In [1]: import numpy as np

In [2]: np.set_printoptions(precision=2, suppress=True, linewidth=100, floatmode="fixed")

In [3]: rnd = lambda a: np.round(a, 2) + 0

In [4]: arr = np.loadtxt("test8.csv", delimiter=",")

In [5]: arr
Out[5]: 
array([[3.00, 0.00, 0.00, 1.00, 0.00, 0.00, 3.00, 1.00, 0.00],
       [0.00, 2.00, 3.00, 0.00, 3.00, 0.00, 0.00, 0.00, 1.00],
       [0.00, 0.00, 2.00, 0.00, 1.00, 0.00, 0.00, 0.00, 2.00],
       [2.00, 0.00, 0.00, 0.00, 0.00, 2.00, 2.00, 0.00, 0.00],
       [0.00, 3.00, 3.00, 0.00, 2.00, 0.00, 0.00, 0.00, 0.00],
       [3.00, 0.00, 0.00, 1.00, 0.00, 0.00, 1.00, 2.00, 0.00],
       [2.00, 0.00, 0.00, 2.00, 0.00, 3.00, 3.00, 1.00, 0.00],
       [2.00, 0.00, 0.00, 1.00, 0.00, 3.00, 0.00, 2.00, 0.00],
       [0.00, 2.00, 0.00, 0.00, 3.00, 0.00, 0.00, 0.00, 3.00]])

In [6]: r0 = np.array([1, 5, 5])

In [7]: np.polyval(r0, arr[1])
Out[7]: array([ 5.00, 19.00, 29.00,  5.00, 29.00,  5.00,  5.00,  5.00, 11.00])

In [8]: np.cross(arr[1, :3], arr[5, :3])
Out[8]: array([ 0.00,  9.00, -6.00])

In [9]: np.trace(arr)
Out[9]: np.float64(17.0)

In [10]: np.allclose(arr, arr.T)
Out[10]: False

In [11]: np.allclose(arr @ arr.T, arr.T @ arr)
Out[11]: False

In [12]: assert arr == arr.T
---------------------------------------------------------------------------
ValueError                                Traceback (most recent call last)
Cell In[12], line 1
----> 1 assert arr == arr.T

ValueError: The truth value of an array with more than one element is ambiguous. Use a.any() or a.all()

In [13]: rnd(np.linalg.det(arr))
Out[13]: np.float64(280.0)

In [14]: rnd(np.sort(np.abs(np.linalg.eigvals(arr))))
Out[14]: array([0.71, 0.71, 0.81, 1.22, 1.57, 2.43, 2.43, 7.36, 8.31])

In [15]: rnd(np.abs(np.linalg.eigvals(arr)).max())
Out[15]: np.float64(8.31)

In [16]: (arr + arr.T) / 2
Out[16]: 
array([[3.00, 0.00, 0.00, 1.50, 0.00, 1.50, 2.50, 1.50, 0.00],
       [0.00, 2.00, 1.50, 0.00, 3.00, 0.00, 0.00, 0.00, 1.50],
       [0.00, 1.50, 2.00, 0.00, 2.00, 0.00, 0.00, 0.00, 1.00],
       [1.50, 0.00, 0.00, 0.00, 0.00, 1.50, 2.00, 0.50, 0.00],
       [0.00, 3.00, 2.00, 0.00, 2.00, 0.00, 0.00, 0.00, 1.50],
       [1.50, 0.00, 0.00, 1.50, 0.00, 0.00, 2.00, 2.50, 0.00],
       [2.50, 0.00, 0.00, 2.00, 0.00, 2.00, 3.00, 0.50, 0.00],
       [1.50, 0.00, 0.00, 0.50, 0.00, 2.50, 0.50, 2.00, 0.00],
       [0.00, 1.50, 1.00, 0.00, 1.50, 0.00, 0.00, 0.00, 3.00]])
